$ python3 -q
>>> import numpy as np
>>> import numpy.linalg as la
>>> np.set_printoptions(precision=2, suppress=True, linewidth=140)
>>> arr = np.loadtxt("dump.csv", delimiter=",")
>>> arr
array([[ 1.,  1.,  1.,  1., -1., -1., -1., -1.],
       [ 1.,  1., -1., -1.,  1.,  1., -1., -1.],
       [ 1., -1.,  1., -1.,  1., -1.,  1., -1.],
       [ 1., -1., -1.,  1.,  1., -1., -1.,  1.],
       [ 1.,  1., -1., -1., -1., -1.,  1.,  1.],
       [ 1., -1., -1.,  1., -1.,  1.,  1., -1.],
       [ 1.,  1.,  1.,  1.,  1.,  1.,  1.,  1.]])
>>> rng = np.random.default_rng(7811)
>>> B = arr + rng.integers(-2, 3, (7, 1)) @ rng.integers(-2, 3, (1, 8))
>>> B
array([[ 1.,  1.,  1.,  1., -1., -1., -1., -1.],
       [ 1.,  1., -1., -1.,  1.,  1., -1., -1.],
       [-3., -3.,  3.,  1., -3., -3.,  1.,  3.],
       [-1., -2.,  0.,  2., -1., -2., -1.,  3.],
       [-1.,  0.,  0.,  0., -3., -2.,  1.,  3.],
       [ 5.,  1., -3., -1.,  3.,  3.,  1., -5.],
       [ 5.,  3., -1., -1.,  5.,  3.,  1., -3.]])
>>> B - arr
array([[ 0.,  0.,  0.,  0.,  0.,  0.,  0.,  0.],
       [ 0.,  0.,  0.,  0.,  0.,  0.,  0.,  0.],
       [-4., -2.,  2.,  2., -4., -2.,  0.,  4.],
       [-2., -1.,  1.,  1., -2., -1.,  0.,  2.],
       [-2., -1.,  1.,  1., -2., -1.,  0.,  2.],
       [ 4.,  2., -2., -2.,  4.,  2.,  0., -4.],
       [ 4.,  2., -2., -2.,  4.,  2.,  0., -4.]])
>>> def softmax(z):
...     e = np.exp(z - z.max(axis=-1, keepdims=True))
...     return e / e.sum(axis=-1, keepdims=True)
... 
>>> softmax(arr).sum(axis=1)
array([1., 1., 1., 1., 1., 1., 1.])
>>> att = arr @ arr.T / np.sqrt(8)
>>> softmax(att + np.triu(np.full(att.shape, -np.inf), 1))
array([[1.  , 0.  , 0.  , 0.  , 0.  , 0.  , 0.  ],
       [0.06, 0.94, 0.  , 0.  , 0.  , 0.  , 0.  ],
       [0.05, 0.05, 0.89, 0.  , 0.  , 0.  , 0.  ],
       [0.05, 0.05, 0.05, 0.85, 0.  , 0.  , 0.  ],
       [0.05, 0.05, 0.05, 0.05, 0.81, 0.  , 0.  ],
       [0.05, 0.05, 0.05, 0.05, 0.05, 0.77, 0.  ],
       [0.04, 0.04, 0.04, 0.04, 0.04, 0.04, 0.74]])
>>> softmax(att)
array([[0.74, 0.04, 0.04, 0.04, 0.04, 0.04, 0.04],
       [0.04, 0.74, 0.04, 0.04, 0.04, 0.04, 0.04],
       [0.04, 0.04, 0.74, 0.04, 0.04, 0.04, 0.04],
       [0.04, 0.04, 0.04, 0.74, 0.04, 0.04, 0.04],
       [0.04, 0.04, 0.04, 0.04, 0.74, 0.04, 0.04],
       [0.04, 0.04, 0.04, 0.04, 0.04, 0.74, 0.04],
       [0.04, 0.04, 0.04, 0.04, 0.04, 0.04, 0.74]])
